% ipython --no-banner

In [1]: import numpy as np

In [2]: import numpy.linalg as la

In [3]: np.set_printoptions(suppress=True, linewidth=160)

In [4]: rd = lambda a: np.round(a, 3) + 0

In [5]: f = np.array([-3, 0, -1])

In [6]: g = np.array([2, 1])

In [7]: K = np.outer(f, g)

In [8]: K
Out[8]: 
array([[-6, -3],
       [ 0,  0],
       [-2, -1]])

In [9]: U, sig, vt = la.svd(K)

In [10]: np.argmax(sig[:-1] / (sig[1:] + 1e-6)) + 1
Out[10]: np.int64(1)

In [11]: M2 = U[:, :1] @ np.diag(sig[:1]) @ vt[:1]

In [12]: la.matrix_rank(M2)
Out[12]: np.int64(1)

In [13]: rd(la.norm(K - M2, 2)), rd(sig[1])
Out[13]: (np.float64(0.0), np.float64(0.0))

In [14]: rd(M2)
Out[14]: 
array([[-6., -3.],
       [ 0.,  0.],
       [-2., -1.]])

In [15]: M2 = np.array([[-2, 1, -3], [-2, -2, 0]])

In [16]: W2 = np.kron(M2, K)

In [17]: la.matrix_rank(W2)
Out[17]: np.int64(2)

In [18]: W2
Out[18]: 
array([[12,  6, -6, -3, 18,  9],
       [ 0,  0,  0,  0,  0,  0],
       [ 4,  2, -2, -1,  6,  3],
       [12,  6, 12,  6,  0,  0],
       [ 0,  0,  0,  0,  0,  0],
       [ 4,  2,  4,  2,  0,  0]])

In [19]: rd(la.norm(W2, 2)), rd(la.norm(M2, 2) * la.norm(K, 2))
Out[19]: (np.float64(27.024), np.float64(27.024))

In [20]: W2.shape
Out[20]: (6, 6)

In [21]: rk = la.matrix_rank(K)

In [22]: rk
Out[22]: np.int64(1)

In [23]: null = la.svd(K)[2][rk:].T

In [24]: rd(null @ null.T)
Out[24]: 
array([[ 0.2, -0.4],
       [-0.4,  0.8]])

In [25]: rd(K @ null)
Out[25]: 
array([[0.],
       [0.],
       [0.]])
